% ipython --no-banner

In [1]: import numpy as np

In [2]: np.set_printoptions(precision=2, suppress=True, linewidth=160, legacy="1.25")

In [3]: F = np.loadtxt("block1.csv", delimiter=",")

In [4]: F
Out[4]: 
array([[ 1.6,  0.2, -0.5,  0.8, -0.7, -0.2,  0.5,  0.9, -0.8,  0.4,  1. ],
       [ 0.6, -1.2,  0.5, -0.6, -1.7,  0.2,  0.9, -1. ,  0.2,  1.5,  0.4],
       [-1.7,  0.1,  1.2, -0.7, -1.9, -2. ,  0.8,  1.4, -0.6,  0.8,  0.7],
       [ 0.4, -0.5, -0.4,  0.9,  0.7, -0.9,  0.5, -1.7,  1. , -0.2,  0.4],
       [ 0.5, -0.8,  1.7, -1. ,  0.3,  0.6, -0.8, -1.3,  0.1,  0.4,  0.5],
       [-1.1,  0.7, -0.8, -0.7, -0.1,  1.8, -2. ,  1.4,  0.4,  1.7,  1.1],
       [-1.9,  0.3, -0.2, -0.6,  0.3,  2.4,  0.2,  1.2,  1.5,  1.3,  0.2],
       [ 1.4,  0.1,  1.1, -0.6, -1.1,  0.5,  1.1,  1. ,  1.1, -0.9,  0. ],
       [ 0.1,  0.4,  0.7, -0.7, -0.3,  2.6, -1.4, -0.2,  0.3, -0.1, -0.7],
       [-1.3, -0.5, -2.1, -1.4,  1.8,  0. , -1.3, -1.2,  0.3,  0.9,  0.2],
       [ 2.1,  0.4, -0.9, -0.4, -0.1, -1.1, -0.8,  3.3, -1.4, -0.2,  0.6],
       [ 1.3, -1.1,  0.8, -0.3, -1. , -0.6,  0. , -1.8,  1.2,  2.4,  0.3],
       [ 1.4,  0.7, -0.6,  1.2,  1.9, -1.6,  0.7,  2.1, -0.8,  0.9,  0.2],
       [-0.1, -0.4, -0.3,  1.2, -1.3, -1.1, -1.1,  0.4, -1.6,  0.9, -1.6],
       [ 3.9,  0.3,  0.6,  5.4,  0.3,  3.6,  0.3, -3.9, -3. , -0.9, -2.1],
       [ 0.1, -0.7,  1.5,  0. ,  0.2, -1.3, -0.8, -1.1,  0.4, -1.4, -0.2],
       [-1.7, -1.2, -1.4,  0.8,  1.3, -1.2, -1.7,  0.7,  0.9,  1.3,  1. ],
       [-0.1, -0.5, -2.2, -0.3,  1.5,  0.8, -0.4,  0.4,  1.3,  0.7,  1.3],
       [-1.9, -0.5, -1.7,  0.9, -0.2, -1.7,  0.1,  1.1, -0.4,  1. ,  0.3],
       [ 0.4,  0.8, -0.8,  1.4,  0.7, -1.4, -0.1,  1. ,  0.4, -1.5, -0.3],
       [ 1.7,  0.2,  1. ,  0.8,  0.8,  0.3, -0.4, -0.2,  1.4,  2.4, -1.7],
       [-0.5, -0.4,  0.2, -0.9, -1. ,  0.6,  0.5,  0.2,  0.6,  0.4,  0. ],
       [ 0.2,  0.4,  0.4, -0.6,  0.6, -1.1,  0.4,  0.2, -0.3, -0.7,  0.9],
       [ 0.7,  1.6,  1.3, -0.7,  1.4, -0.9,  1. ,  1.2, -0.2,  1.4, -0.3],
       [ 1.1,  2.4,  0.9, -0.7,  1.7,  0.8, -0.1,  1.1,  1. ,  0.6, -1.2],
       [-0.7, -1.3, -0.7,  0.9, -1.2,  0.8, -0.3,  1. , -0.9,  1. , -0.1],
       [ 2.2, -0.7, -0.9,  0.1, -0.1,  1.5,  1. , -0.4, -0.5, -0.5,  1.1],
       [ 0. , -0.6,  1.4,  1.4, -0.7, -0.3,  0. , -1.4,  1.2,  0.7, -0.4],
       [ 0.4, -1.2,  0. ,  1.9, -1.4,  0.8, -1.9, -1.2, -0.2, -1.3,  0.3],
       [-1. ,  1.3,  0.4,  0. , -1.2,  0.1, -0.5,  0.9,  0.7,  0.8,  1.9],
       [ 1.5, -0.5, -1.6, -0.1, -1.3,  1.1,  0.3,  0.8, -0.4,  0.3, -0.2],
       [ 0.5, -0.8, -0.6,  1.2,  0.8,  1.7, -1.7,  0.5,  0.7,  1.3, -0.2],
       [ 0.8, -0.7, -0.2,  0.4, -1.2, -1.8,  0.1, -0.8, -1.4,  1.5, -0.9]])

In [5]: r0 = np.array([0, -3])

In [6]: print(np.convolve(F[17], r0))
[ 0.   0.3  1.5  6.6  0.9 -4.5 -2.4  1.2 -1.2 -3.9 -2.1 -3.9]

In [7]: Ac = F - F.mean(axis=0)

In [8]: vecs = np.linalg.svd(Ac)[2][:10]

In [9]: B = Ac - Ac @ vecs.T @ vecs

In [10]: np.round(np.cov(Ac @ vecs.T, rowvar=False), 2) + 0
Out[10]: 
array([[3.99, 0.  , 0.  , 0.  , 0.  , 0.  , 0.  , 0.  , 0.  , 0.  ],
       [0.  , 2.03, 0.  , 0.  , 0.  , 0.  , 0.  , 0.  , 0.  , 0.  ],
       [0.  , 0.  , 1.78, 0.  , 0.  , 0.  , 0.  , 0.  , 0.  , 0.  ],
       [0.  , 0.  , 0.  , 1.63, 0.  , 0.  , 0.  , 0.  , 0.  , 0.  ],
       [0.  , 0.  , 0.  , 0.  , 1.27, 0.  , 0.  , 0.  , 0.  , 0.  ],
       [0.  , 0.  , 0.  , 0.  , 0.  , 0.96, 0.  , 0.  , 0.  , 0.  ],
       [0.  , 0.  , 0.  , 0.  , 0.  , 0.  , 0.83, 0.  , 0.  , 0.  ],
       [0.  , 0.  , 0.  , 0.  , 0.  , 0.  , 0.  , 0.52, 0.  , 0.  ],
       [0.  , 0.  , 0.  , 0.  , 0.  , 0.  , 0.  , 0.  , 0.44, 0.  ],
       [0.  , 0.  , 0.  , 0.  , 0.  , 0.  , 0.  , 0.  , 0.  , 0.34]])

In [11]: B.std(axis=0)
Out[11]: array([0.05, 0.28, 0.17, 0.02, 0.16, 0.07, 0.07, 0.13, 0.09, 0.01, 0.01])

In [12]: m1 = np.array([[3.0, 1.5, -1.0],
    ...:     [-2.37, -1.2, -0.2],
    ...:     [-1.21, -0.6, -0.7],
    ...:     [-0.59, -0.3, -1.4],
    ...:     [3.6, 1.8, 0.6],
    ...:     [0.2, 0.1, -2.1],
    ...:     [1.82, 0.9, 0.0],
    ...:     [2.0, 1.0, 1.1],
    ...:     [-3.17, -1.6, 0.2],
    ...:     [-2.62, -1.3, 1.5],
    ...:     [-1.37, -0.7, 0.2],
    ...:     [0.8, 0.4, -0.7],
    ...:     [-0.36, -0.2, -0.1],
    ...:     [-0.59, -0.3, 0.3],
    ...:     [-1.37, -0.7, -1.7],
    ...:     [1.61, 0.8, 1.1],
    ...:     [-1.6, -0.8, -0.7],
    ...:     [-3.41, -1.7, 0.9],
    ...:     [0.82, 0.4, -2.0],
    ...:     [-0.01, 0.0, -1.6]])

In [13]: Ac = m1 - m1.mean(axis=0)

In [14]: vecs = np.linalg.svd(Ac)[2][:2]

In [15]: B = Ac - Ac @ vecs.T @ vecs

In [16]: print((Ac @ vecs.T).std(axis=0))
[2.17 1.05]

In [17]: np.diag(vecs.T @ vecs)
Out[17]: array([0.8, 0.2, 1. ])

In [18]: print(np.round(np.cov(Ac @ vecs.T, rowvar=False), 2) + 0)
[[4.93 0.  ]
 [0.   1.17]]

In [19]: np.linalg.norm(B, axis=1).round(6).argmax()
Out[19]: 12

In [20]: B = np.c_[m1[:, :1] @ np.array([[3]]), np.array([-3, -4, -1, -1, -4, -2, -4, 3, 5, 2, 4, 2, 5, 2, -3, 1, 5, -1, 0, -1])]

In [21]: B
Out[21]: 
array([[  9.  ,  -3.  ],
       [ -7.11,  -4.  ],
       [ -3.63,  -1.  ],
       [ -1.77,  -1.  ],
       [ 10.8 ,  -4.  ],
       [  0.6 ,  -2.  ],
       [  5.46,  -4.  ],
       [  6.  ,   3.  ],
       [ -9.51,   5.  ],
       [ -7.86,   2.  ],
       [ -4.11,   4.  ],
       [  2.4 ,   2.  ],
       [ -1.08,   5.  ],
       [ -1.77,   2.  ],
       [ -4.11,  -3.  ],
       [  4.83,   1.  ],
       [ -4.8 ,   5.  ],
       [-10.23,  -1.  ],
       [  2.46,   0.  ],
       [ -0.03,  -1.  ]])

In [22]: np.linalg.matrix_rank(np.c_[m1, B])
Out[22]: 4
